$ ipython --no-banner

In [1]: import numpy as np

In [2]: from numpy import linalg as LA

In [3]: np.set_printoptions(suppress=True, linewidth=160)

In [4]: A = np.load("run11.npy")

In [5]: A
Out[5]: 
array([[1, 3, 3, 3, 2, 0, 2, 0, 3],
       [3, 3, 3, 1, 2, 0, 2, 2, 1],
       [0, 1, 1, 0, 1, 0, 3, 3, 2],
       [2, 1, 3, 2, 3, 3, 3, 2, 2],
       [3, 2, 0, 2, 0, 1, 2, 2, 3],
       [1, 1, 2, 0, 3, 2, 3, 2, 0],
       [0, 3, 1, 0, 0, 1, 1, 2, 1],
       [3, 2, 2, 2, 1, 3, 0, 3, 1],
       [2, 2, 1, 2, 0, 3, 0, 2, 2]])

In [6]: B = np.array([[4, 3, -5],
   ...:     [5, -5, -4],
   ...:     [-1, -4, 2],
   ...:     [2, 5, -1],
   ...:     [1, -4, -1],
   ...:     [-1, -2, -3],
   ...:     [0, 5, -2],
   ...:     [1, 1, 3],
   ...:     [5, -3, -4]])

In [7]: np.vstack([A, B.T]).shape
Out[7]: (12, 9)

In [8]: np.einsum("ij,ij->i", A, A)
Out[8]: array([45, 41, 25, 53, 35, 32, 17, 41, 30])

In [9]: B @ A
---------------------------------------------------------------------------
ValueError                                Traceback (most recent call last)
Cell In[9], line 1
----> 1 B @ A

ValueError: matmul: Input operand 1 has a mismatch in its core dimension 0, with gufunc signature (n?,k),(k,m?)->(n?,m?) (size 9 is different from 3)

In [10]: B.T @ A.T
Out[10]: 
array([[ 39,  35,  18,  26,  42,  10,  20,  30,  30],
       [-16, -12,  -1,  -8,  10,  -9, -17,  -9,  -8],
       [-32, -26,  -8, -30, -38, -14, -13, -26, -29]])

In [11]: A @ B
Out[11]: 
array([[ 39, -16, -32],
       [ 35, -12, -26],
       [ 18,  -1,  -8],
       [ 26,  -8, -30],
       [ 42,  10, -38],
       [ 10,  -9, -14],
       [ 20, -17, -13],
       [ 30,  -9, -26],
       [ 30,  -8, -29]])

In [12]: np.einsum("ik,kj->ij", A, B)
Out[12]: 
array([[ 39, -16, -32],
       [ 35, -12, -26],
       [ 18,  -1,  -8],
       [ 26,  -8, -30],
       [ 42,  10, -38],
       [ 10,  -9, -14],
       [ 20, -17, -13],
       [ 30,  -9, -26],
       [ 30,  -8, -29]])

In [13]: B = A[0, 0] * A[1:] - np.outer(A[1:, 0], A[0])

In [14]: B
Out[14]: 
array([[ 0, -6, -6, -8, -4,  0, -4,  2, -8],
       [ 0,  1,  1,  0,  1,  0,  3,  3,  2],
       [ 0, -5, -3, -4, -1,  3, -1,  2, -4],
       [ 0, -7, -9, -7, -6,  1, -4,  2, -6],
       [ 0, -2, -1, -3,  1,  2,  1,  2, -3],
       [ 0,  3,  1,  0,  0,  1,  1,  2,  1],
       [ 0, -7, -7, -7, -5,  3, -6,  3, -8],
       [ 0, -4, -5, -4, -4,  3, -4,  2, -4]])

In [15]: np.flatnonzero(~B.round(6).any(axis=1))
Out[15]: array([], dtype=int64)
